$ python3 -q
>>> import numpy as np
>>> np.set_printoptions(suppress=True, linewidth=140)
>>> m1 = np.load("block0.npy")
>>> m1
array([[2, 1, 2, 1],
       [1, 0, 1, 0],
       [2, 1, 2, 1],
       [1, 0, 1, 0]])
>>> w, evecs = np.linalg.eigh(m1)
>>> np.round(evecs.T @ evecs, 2) + 0
array([[1., 0., 0., 0.],
       [0., 1., 0., 0.],
       [0., 0., 1., 0.],
       [0., 0., 0., 1.]])
>>> np.round(np.linalg.eigvalsh(m1 @ m1), 2) + 0
array([ 0.  ,  0.  ,  0.69, 23.31])
>>> np.round(np.abs(evecs[:, -1]), 2)
array([0.65, 0.27, 0.65, 0.27])
>>> np.abs(evecs[:, -1]).round(6).argmax()
np.int64(0)
>>> w.round(2) + 0
array([-0.83,  0.  ,  0.  ,  4.83])
>>> round(float(w.sum()), 2), np.trace(m1)
(4.0, np.int64(4))
>>> np.round(np.linalg.eigvalsh(m1 + -2 * np.eye(4)), 2)
array([-2.83, -2.  , -2.  ,  2.83])
>>> np.round(evecs.T @ m1 @ evecs, 2) + 0
array([[-0.83,  0.  ,  0.  ,  0.  ],
       [ 0.  ,  0.  ,  0.  ,  0.  ],
       [ 0.  ,  0.  ,  0.  ,  0.  ],
       [ 0.  ,  0.  ,  0.  ,  4.83]])
>>> np.unique(w.round(6) + 0, return_counts=True)[1]
array([1, 2, 1])
>>> left, s, Vt = np.linalg.svd(m1)
>>> evecs = Vt[:(s > 1e-8).sum()]
>>> rng = np.random.default_rng(112519)
>>> x = m1[1] + 3 * m1[3] + rng.integers(2) * np.eye(4)[0]
>>> x
array([4., 0., 4., 0.])
>>> round(float(np.linalg.norm(x - evecs.T @ evecs @ x)), 2)
0.0
>>> np.allclose(evecs.T @ evecs @ x, x)
True
>>> np.round(evecs.T @ evecs, 2) + 0
array([[0.5, 0. , 0.5, 0. ],
       [0. , 0.5, 0. , 0.5],
       [0.5, 0. , 0.5, 0. ],
       [0. , 0.5, 0. , 0.5]])
>>> np.linalg.matrix_rank(np.vstack([m1, x]))
np.int64(2)
>>> w, evecs = np.linalg.eigh(m1)
>>> x = np.array([3, 3, 1, 1])
>>> np.abs(m1).sum(axis=1).max(), np.round(np.abs(w).max(), 2)
(np.int64(6), np.float64(4.83))
>>> (np.sign(evecs[:, -1].round(6)) == np.sign(evecs[0, -1].round(6))).astype(int)
array([1, 1, 1, 1])
>>> np.round(np.linalg.eigvalsh(m1[1:, 1:]), 2) + 0
array([-0.73,  0.  ,  2.73])
>>> x @ m1 @ x / (x @ x), np.round(w[0], 2), round(w[-1], 2)
(np.float64(3.2), np.float64(-0.83), np.float64(4.83))
>>> [round(float(x), 2) for x in np.linalg.svd(m1, compute_uv=False)[:3]]
[4.83, 0.83, 0.0]
>>> np.linalg.matrix_rank(m1, rtol=0.1)
np.int64(2)
>>> def softmax(z):
...     e = np.exp(z - z.max(axis=-1, keepdims=True))
...     return e / e.sum(axis=-1, keepdims=True)
... 
>>> np.round(softmax(m1[1] + 3), 2)
array([0.37, 0.13, 0.37, 0.13])
>>> softmax(m1).sum(axis=1)
array([1., 1., 1., 1.])
>>> np.round(softmax(m1[1]), 2)
array([0.37, 0.13, 0.37, 0.13])
>>> np.round(softmax(10 * m1[1]), 2) + 0
array([0.5, 0. , 0.5, 0. ])
>>> scores = m1 @ m1.T / np.sqrt(4)
>>> np.round(softmax(scores), 2)
array([[0.48, 0.02, 0.48, 0.02],
       [0.37, 0.13, 0.37, 0.13],
       [0.48, 0.02, 0.48, 0.02],
       [0.37, 0.13, 0.37, 0.13]])
>>> np.round(softmax(scores)[1] @ m1, 2)
array([1.73, 0.73, 1.73, 0.73])
>>> softmax(scores).round(6).argmax(axis=1)
array([0, 0, 0, 0])
>>> M = np.load("test11.npy")
>>> M
array([[0, 0, 0, 0, 0, 0, 0, 0, 1, 0, 0, 0, 0],
       [0, 0, 0, 0, 0, 0, 0, 0, 0, 0, 0, 0, 5],
       [0, 0, 0, 0, 0, 0, 0, 0, 0, 0, 0, 0, 0],
       [0, 0, 0, 0, 0, 0, 0, 0, 0, 6, 0, 0, 0],
       [0, 0, 1, 0, 0, 0, 0, 0, 0, 0, 0, 0, 0],
       [0, 0, 0, 0, 0, 0, 0, 6, 0, 0, 0, 0, 0],
       [0, 0, 0, 0, 7, 0, 0, 0, 0, 0, 0, 0, 0],
       [0, 0, 0, 0, 0, 0, 1, 0, 0, 0, 0, 0, 0],
       [0, 0, 0, 0, 0, 0, 0, 0, 0, 0, 0, 7, 0],
       [0, 0, 0, 0, 0, 6, 0, 0, 0, 0, 0, 0, 0],
       [0, 0, 0, 6, 0, 0, 0, 0, 0, 0, 0, 0, 0],
       [7, 0, 0, 0, 0, 0, 0, 0, 0, 0, 0, 0, 0],
       [0, 5, 0, 0, 0, 0, 0, 0, 0, 0, 0, 0, 0]])
>>> np.round(softmax(M).sum(axis=1), 2)
array([1., 1., 1., 1., 1., 1., 1., 1., 1., 1., 1., 1., 1.])
>>> np.round(softmax(M[10] + -2), 2) + 0
array([0.  , 0.  , 0.  , 0.97, 0.  , 0.  , 0.  , 0.  , 0.  , 0.  , 0.  , 0.  , 0.  ])
>>> scores = M @ M.T / np.sqrt(13)
>>> np.round(softmax(scores)[10] @ M, 2) + 0
array([0., 0., 0., 6., 0., 0., 0., 0., 0., 0., 0., 0., 0.])
>>> np.unique(M.round(6), axis=0).shape
(13, 13)
>>> [round(float(x), 2) for x in np.linalg.svd(M, compute_uv=False)[:3]]
[7.0, 7.0, 7.0]
>>> np.linalg.cond(M) > 100
np.True_
>>> round(float(np.linalg.norm(M, 2) / np.linalg.norm(M)), 2)
0.38
>>> data = np.arange(156).reshape(13, 12) + -2
>>> data
array([[ -2,  -1,   0,   1,   2,   3,   4,   5,   6,   7,   8,   9],
       [ 10,  11,  12,  13,  14,  15,  16,  17,  18,  19,  20,  21],
       [ 22,  23,  24,  25,  26,  27,  28,  29,  30,  31,  32,  33],
       [ 34,  35,  36,  37,  38,  39,  40,  41,  42,  43,  44,  45],
       [ 46,  47,  48,  49,  50,  51,  52,  53,  54,  55,  56,  57],
       [ 58,  59,  60,  61,  62,  63,  64,  65,  66,  67,  68,  69],
       [ 70,  71,  72,  73,  74,  75,  76,  77,  78,  79,  80,  81],
       [ 82,  83,  84,  85,  86,  87,  88,  89,  90,  91,  92,  93],
       [ 94,  95,  96,  97,  98,  99, 100, 101, 102, 103, 104, 105],
       [106, 107, 108, 109, 110, 111, 112, 113, 114, 115, 116, 117],
       [118, 119, 120, 121, 122, 123, 124, 125, 126, 127, 128, 129],
       [130, 131, 132, 133, 134, 135, 136, 137, 138, 139, 140, 141],
       [142, 143, 144, 145, 146, 147, 148, 149, 150, 151, 152, 153]])
>>> np.diff(data, axis=0)
array([[12, 12, 12, 12, 12, 12, 12, 12, 12, 12, 12, 12],
       [12, 12, 12, 12, 12, 12, 12, 12, 12, 12, 12, 12],
       [12, 12, 12, 12, 12, 12, 12, 12, 12, 12, 12, 12],
       [12, 12, 12, 12, 12, 12, 12, 12, 12, 12, 12, 12],
       [12, 12, 12, 12, 12, 12, 12, 12, 12, 12, 12, 12],
       [12, 12, 12, 12, 12, 12, 12, 12, 12, 12, 12, 12],
       [12, 12, 12, 12, 12, 12, 12, 12, 12, 12, 12, 12],
       [12, 12, 12, 12, 12, 12, 12, 12, 12, 12, 12, 12],
       [12, 12, 12, 12, 12, 12, 12, 12, 12, 12, 12, 12],
       [12, 12, 12, 12, 12, 12, 12, 12, 12, 12, 12, 12],
       [12, 12, 12, 12, 12, 12, 12, 12, 12, 12, 12, 12],
       [12, 12, 12, 12, 12, 12, 12, 12, 12, 12, 12, 12]])
>>> np.count_nonzero(data)
np.int64(155)
>>> data.sum(axis=0)
array([ 910,  923,  936,  949,  962,  975,  988, 1001, 1014, 1027, 1040, 1053])
>>> data.shape
(13, 12)
>>> np.linalg.matrix_rank(data)
np.int64(2)
>>> mat = np.load("out17.npy")
>>> mat.round(2)
array([[ 0.71,  0.  ,  0.  ,  0.  ,  0.  ,  0.  ,  0.  ,  0.  ,  0.  ,  0.  ,  0.  , -0.71,  0.  ,  0.  ,  0.  ],
       [ 0.  ,  1.  ,  0.  ,  0.  ,  0.  ,  0.  ,  0.  ,  0.  ,  0.  ,  0.  ,  0.  ,  0.  ,  0.  ,  0.  ,  0.  ],
       [ 0.  ,  0.  ,  1.  ,  0.  ,  0.  ,  0.  ,  0.  ,  0.  ,  0.  ,  0.  ,  0.  ,  0.  ,  0.  ,  0.  ,  0.  ],
       [ 0.  ,  0.  ,  0.  ,  1.  ,  0.  ,  0.  ,  0.  ,  0.  ,  0.  ,  0.  ,  0.  ,  0.  ,  0.  ,  0.  ,  0.  ],
       [ 0.  ,  0.  ,  0.  ,  0.  ,  1.  ,  0.  ,  0.  ,  0.  ,  0.  ,  0.  ,  0.  ,  0.  ,  0.  ,  0.  ,  0.  ],
       [ 0.  ,  0.  ,  0.  ,  0.  ,  0.  ,  1.  ,  0.  ,  0.  ,  0.  ,  0.  ,  0.  ,  0.  ,  0.  ,  0.  ,  0.  ],
       [ 0.  ,  0.  ,  0.  ,  0.  ,  0.  ,  0.  ,  1.  ,  0.  ,  0.  ,  0.  ,  0.  ,  0.  ,  0.  ,  0.  ,  0.  ],
       [ 0.  ,  0.  ,  0.  ,  0.  ,  0.  ,  0.  ,  0.  ,  1.  ,  0.  ,  0.  ,  0.  ,  0.  ,  0.  ,  0.  ,  0.  ],
       [ 0.  ,  0.  ,  0.  ,  0.  ,  0.  ,  0.  ,  0.  ,  0.  ,  1.  ,  0.  ,  0.  ,  0.  ,  0.  ,  0.  ,  0.  ],
       [ 0.  ,  0.  ,  0.  ,  0.  ,  0.  ,  0.  ,  0.  ,  0.  ,  0.  ,  1.  ,  0.  ,  0.  ,  0.  ,  0.  ,  0.  ],
       [ 0.  ,  0.  ,  0.  ,  0.  ,  0.  ,  0.  ,  0.  ,  0.  ,  0.  ,  0.  ,  1.  ,  0.  ,  0.  ,  0.  ,  0.  ],
       [ 0.71,  0.  ,  0.  ,  0.  ,  0.  ,  0.  ,  0.  ,  0.  ,  0.  ,  0.  ,  0.  ,  0.71,  0.  ,  0.  ,  0.  ],
       [ 0.  ,  0.  ,  0.  ,  0.  ,  0.  ,  0.  ,  0.  ,  0.  ,  0.  ,  0.  ,  0.  ,  0.  ,  1.  ,  0.  ,  0.  ],
       [ 0.  ,  0.  ,  0.  ,  0.  ,  0.  ,  0.  ,  0.  ,  0.  ,  0.  ,  0.  ,  0.  ,  0.  ,  0.  ,  1.  ,  0.  ],
       [ 0.  ,  0.  ,  0.  ,  0.  ,  0.  ,  0.  ,  0.  ,  0.  ,  0.  ,  0.  ,  0.  ,  0.  ,  0.  ,  0.  ,  1.  ]])
>>> B = mat / np.sqrt((mat ** 2).mean(axis=1, keepdims=True))
>>> np.linalg.matrix_rank(B) == np.linalg.matrix_rank(mat)
np.True_
>>> idx = rng.permutation(15)
>>> B = mat[:, idx] * rng.choice([-1, 1], 15)
>>> B.round(2)
array([[-0.71,  0.  , -0.  ,  0.  , -0.  , -0.  ,  0.  ,  0.  , -0.  ,  0.71,  0.  , -0.  ,  0.  ,  0.  ,  0.  ],
       [ 0.  ,  0.  , -0.  ,  0.  , -0.  , -0.  ,  0.  ,  0.  , -0.  ,  0.  ,  1.  , -0.  ,  0.  ,  0.  ,  0.  ],
       [ 0.  ,  0.  , -0.  ,  0.  , -0.  , -0.  ,  0.  ,  0.  , -0.  ,  0.  ,  0.  , -0.  ,  0.  ,  0.  ,  1.  ],
       [ 0.  ,  0.  , -0.  ,  0.  , -0.  , -0.  ,  0.  ,  0.  , -1.  ,  0.  ,  0.  , -0.  ,  0.  ,  0.  ,  0.  ],
       [ 0.  ,  0.  , -0.  ,  0.  , -0.  , -0.  ,  0.  ,  0.  , -0.  ,  0.  ,  0.  , -1.  ,  0.  ,  0.  ,  0.  ],
       [ 0.  ,  0.  , -1.  ,  0.  , -0.  , -0.  ,  0.  ,  0.  , -0.  ,  0.  ,  0.  , -0.  ,  0.  ,  0.  ,  0.  ],
       [ 0.  ,  1.  , -0.  ,  0.  , -0.  , -0.  ,  0.  ,  0.  , -0.  ,  0.  ,  0.  , -0.  ,  0.  ,  0.  ,  0.  ],
       [ 0.  ,  0.  , -0.  ,  0.  , -0.  , -0.  ,  0.  ,  0.  , -0.  ,  0.  ,  0.  , -0.  ,  1.  ,  0.  ,  0.  ],
       [ 0.  ,  0.  , -0.  ,  0.  , -1.  , -0.  ,  0.  ,  0.  , -0.  ,  0.  ,  0.  , -0.  ,  0.  ,  0.  ,  0.  ],
       [ 0.  ,  0.  , -0.  ,  1.  , -0.  , -0.  ,  0.  ,  0.  , -0.  ,  0.  ,  0.  , -0.  ,  0.  ,  0.  ,  0.  ],
       [ 0.  ,  0.  , -0.  ,  0.  , -0.  , -0.  ,  1.  ,  0.  , -0.  ,  0.  ,  0.  , -0.  ,  0.  ,  0.  ,  0.  ],
       [ 0.71,  0.  , -0.  ,  0.  , -0.  , -0.  ,  0.  ,  0.  , -0.  ,  0.71,  0.  , -0.  ,  0.  ,  0.  ,  0.  ],
       [ 0.  ,  0.  , -0.  ,  0.  , -0.  , -0.  ,  0.  ,  1.  , -0.  ,  0.  ,  0.  , -0.  ,  0.  ,  0.  ,  0.  ],
       [ 0.  ,  0.  , -0.  ,  0.  , -0.  , -0.  ,  0.  ,  0.  , -0.  ,  0.  ,  0.  , -0.  ,  0.  ,  1.  ,  0.  ],
       [ 0.  ,  0.  , -0.  ,  0.  , -0.  , -1.  ,  0.  ,  0.  , -0.  ,  0.  ,  0.  , -0.  ,  0.  ,  0.  ,  0.  ]])
>>> left, _, Vt = np.linalg.svd(mat.T @ B)
>>> idx
array([11,  6,  5,  9,  8, 14, 10, 12,  3,  0,  1,  4,  7, 13,  2])
>>> np.round(np.sort(np.abs(np.linalg.eigvals(B))), 2)
array([1., 1., 1., 1., 1., 1., 1., 1., 1., 1., 1., 1., 1., 1., 1.])
>>> round(np.abs(np.linalg.eigvals(B)).max(), 2)
np.float64(1.0)
>>> np.allclose(B @ B.T, B.T @ B)
True
>>> np.allclose(B, B.T)
False
>>> E = np.load("run5.npy")
>>> E
array([[ 1.05,  3.  ,  3.  ,  0.  ,  3.  ,  2.  ,  0.  ,  3.  , -2.  , -2.  ,  0.  ,  1.  ,  0.  ],
       [-2.  , -2.95, -1.  ,  2.  ,  0.  , -1.  ,  3.  ,  0.  ,  2.  , -2.  ,  2.  ,  3.  , -1.  ],
       [ 2.  , -3.  , -1.95, -1.  ,  3.  , -1.  ,  0.  , -3.  ,  0.  , -3.  ,  3.  ,  1.  ,  2.  ],
       [-3.  , -2.  ,  3.  ,  3.05, -1.  ,  2.  , -3.  , -3.  ,  1.  , -3.  , -1.  ,  3.  ,  1.  ],
       [ 1.  ,  2.  , -1.  , -3.  , -0.95, -2.  , -2.  ,  2.  , -1.  ,  1.  ,  3.  ,  1.  ,  1.  ],
       [ 3.  ,  0.  ,  0.  ,  1.  ,  0.  ,  2.05,  2.  , -2.  ,  0.  ,  0.  ,  0.  ,  3.  , -1.  ],
       [ 3.  ,  0.  ,  3.  , -3.  ,  1.  , -1.  ,  2.05,  1.  , -1.  ,  3.  , -3.  , -1.  ,  2.  ],
       [-1.  ,  3.  ,  0.  , -3.  ,  1.  , -2.  ,  1.  ,  2.05,  0.  , -2.  , -2.  ,  3.  , -2.  ],
       [ 0.  ,  2.  , -2.  ,  2.  , -2.  ,  2.  ,  0.  ,  0.  , -1.95, -2.  , -1.  ,  1.  ,  0.  ],
       [ 1.  ,  0.  ,  3.  ,  1.  ,  0.  , -2.  ,  1.  ,  1.  , -2.  ,  3.05, -2.  ,  2.  ,  1.  ],
       [ 0.  , -3.  ,  1.  , -3.  , -3.  , -1.  ,  0.  , -3.  ,  2.  , -1.  ,  3.05,  2.  , -3.  ],
       [ 2.  , -1.  , -3.  ,  3.  ,  1.  , -2.  ,  1.  , -2.  ,  3.  ,  1.  , -3.  ,  1.05,  3.  ],
       [ 1.  ,  3.  ,  3.  ,  0.  ,  3.  ,  2.  ,  0.  ,  3.  , -2.  , -2.  ,  0.  ,  1.  ,  0.05]])
>>> ang = np.radians(15)
>>> Rm = np.eye(13)
>>> Rm[6, 6] = Rm[5, 5] = np.cos(ang)
>>> Rm[6, 5], Rm[5, 6] = -np.sin(ang), np.sin(ang)
>>> B = E @ Rm.T
>>> np.round(np.linalg.svd(E, compute_uv=False), 2), np.round(np.linalg.svd(B, compute_uv=False), 2)
(array([13.47, 10.54,  9.78,  8.27,  7.78,  7.07,  5.73,  5.32,  4.65,  2.88,  1.91,  1.04,  0.02]), array([13.47, 10.54,  9.78,  8.27,  7.78,  7.07,  5.73,  5.32,  4.65,  2.88,  1.91,  1.04,  0.02]))
>>> np.round(np.linalg.det(Rm), 2), round(np.trace(Rm), 2)
(np.float64(1.0), np.float64(12.93))
>>> B = np.linalg.inv(E)
>>> np.allclose(B, E.T)
False
>>> round(np.linalg.det(E) * np.linalg.det(B), 2)
np.float64(1.0)
>>> K = np.loadtxt("w.csv", delimiter=",")
>>> K.round(2) + 0
array([[-0.3 ,  0.3 , -0.06,  0.17,  0.34, -0.04,  0.07, -0.35, -0.48, -0.02,  0.45, -0.28,  0.12,  0.15],
       [-0.1 , -0.04, -0.29, -0.47,  0.28, -0.44, -0.28, -0.11,  0.19, -0.35,  0.05, -0.1 ,  0.03, -0.39],
       [-0.3 , -0.5 , -0.24,  0.05,  0.16, -0.15,  0.46,  0.35,  0.01,  0.17,  0.15, -0.19, -0.36,  0.  ],
       [-0.49,  0.01,  0.11, -0.14, -0.11,  0.18,  0.23, -0.28,  0.04, -0.53, -0.28,  0.21, -0.29,  0.24],
       [-0.25, -0.18,  0.22,  0.38, -0.07, -0.5 ,  0.16, -0.17,  0.3 ,  0.02,  0.1 ,  0.32,  0.45, -0.02],
       [ 0.2 , -0.06, -0.12, -0.2 , -0.01, -0.36,  0.27, -0.36, -0.21,  0.28, -0.57, -0.23,  0.11,  0.24],
       [ 0.1 ,  0.27, -0.41,  0.13, -0.04,  0.  , -0.01, -0.36,  0.58,  0.25,  0.19,  0.04, -0.35,  0.23],
       [ 0.25,  0.29,  0.55,  0.08,  0.35, -0.16,  0.32, -0.06,  0.11, -0.01, -0.06, -0.05, -0.39, -0.35],
       [-0.05, -0.41,  0.27,  0.03, -0.28, -0.14, -0.44, -0.38, -0.23,  0.2 ,  0.14,  0.  , -0.44, -0.11],
       [-0.05,  0.16,  0.19,  0.09, -0.46, -0.24, -0.04,  0.19,  0.2 , -0.26,  0.05, -0.7 , -0.01,  0.15],
       [ 0.  , -0.09,  0.2 ,  0.08,  0.51, -0.18, -0.42,  0.25,  0.1 , -0.04, -0.14,  0.03, -0.11,  0.61],
       [ 0.39, -0.46, -0.11,  0.39,  0.21,  0.26,  0.04, -0.3 ,  0.1 , -0.43, -0.05, -0.25,  0.09, -0.05],
       [-0.39, -0.11,  0.25, -0.17,  0.21,  0.41, -0.1 , -0.16,  0.36,  0.37, -0.15, -0.35,  0.24, -0.14],
       [ 0.3 , -0.21,  0.28, -0.56, -0.04,  0.06,  0.25, -0.11,  0.11, -0.04,  0.5 ,  0.05,  0.14,  0.33]])
>>> B = K + rng.integers(-2, 3, (14, 1)) @ rng.integers(-2, 3, (1, 14))
>>> B.round(2) + 0
array([[-0.3 ,  0.3 , -0.06,  0.17,  0.34, -0.04,  0.07, -0.35, -0.48, -0.02,  0.45, -0.28,  0.12,  0.15],
       [-0.1 , -0.04, -0.29, -0.47,  0.28, -0.44, -0.28, -0.11,  0.19, -0.35,  0.05, -0.1 ,  0.03, -0.39],
       [-0.3 , -0.5 , -0.24,  0.05,  0.16, -0.15,  0.46,  0.35,  0.01,  0.17,  0.15, -0.19, -0.36,  0.  ],
       [ 1.51,  2.01,  0.11, -2.14, -2.11,  4.18, -3.77, -2.28,  0.04, -4.53,  3.72,  4.21, -2.29,  4.24],
       [-0.25, -0.18,  0.22,  0.38, -0.07, -0.5 ,  0.16, -0.17,  0.3 ,  0.02,  0.1 ,  0.32,  0.45, -0.02],
       [ 2.2 ,  1.94, -0.12, -2.2 , -2.01,  3.64, -3.73, -2.36, -0.21, -3.72,  3.43,  3.77, -1.89,  4.24],
       [ 2.1 ,  2.27, -0.41, -1.87, -2.04,  4.  , -4.01, -2.36,  0.58, -3.75,  4.19,  4.04, -2.35,  4.23],
       [-1.75, -1.71,  0.55,  2.08,  2.35, -4.16,  4.32,  1.94,  0.11,  3.99, -4.06, -4.05,  1.61, -4.35],
       [-0.05, -0.41,  0.27,  0.03, -0.28, -0.14, -0.44, -0.38, -0.23,  0.2 ,  0.14,  0.  , -0.44, -0.11],
       [ 1.95,  2.16,  0.19, -1.91, -2.46,  3.76, -4.04, -1.81,  0.2 , -4.26,  4.05,  3.3 , -2.01,  4.15],
       [ 0.  , -0.09,  0.2 ,  0.08,  0.51, -0.18, -0.42,  0.25,  0.1 , -0.04, -0.14,  0.03, -0.11,  0.61],
       [-0.61, -1.46, -0.11,  1.39,  1.21, -1.74,  2.04,  0.7 ,  0.1 ,  1.57, -2.05, -2.25,  1.09, -2.05],
       [-0.39, -0.11,  0.25, -0.17,  0.21,  0.41, -0.1 , -0.16,  0.36,  0.37, -0.15, -0.35,  0.24, -0.14],
       [ 0.3 , -0.21,  0.28, -0.56, -0.04,  0.06,  0.25, -0.11,  0.11, -0.04,  0.5 ,  0.05,  0.14,  0.33]])
>>> np.round(np.linalg.svd(B - K, compute_uv=False), 2) + 0
array([25.1,  0. ,  0. ,  0. ,  0. ,  0. ,  0. ,  0. ,  0. ,  0. ,  0. ,  0. ,  0. ,  0. ])
>>> np.abs(B - K).sum(axis=1)
array([ 0.,  0.,  0., 36.,  0., 36., 36., 36.,  0., 36.,  0., 18.,  0.,  0.])
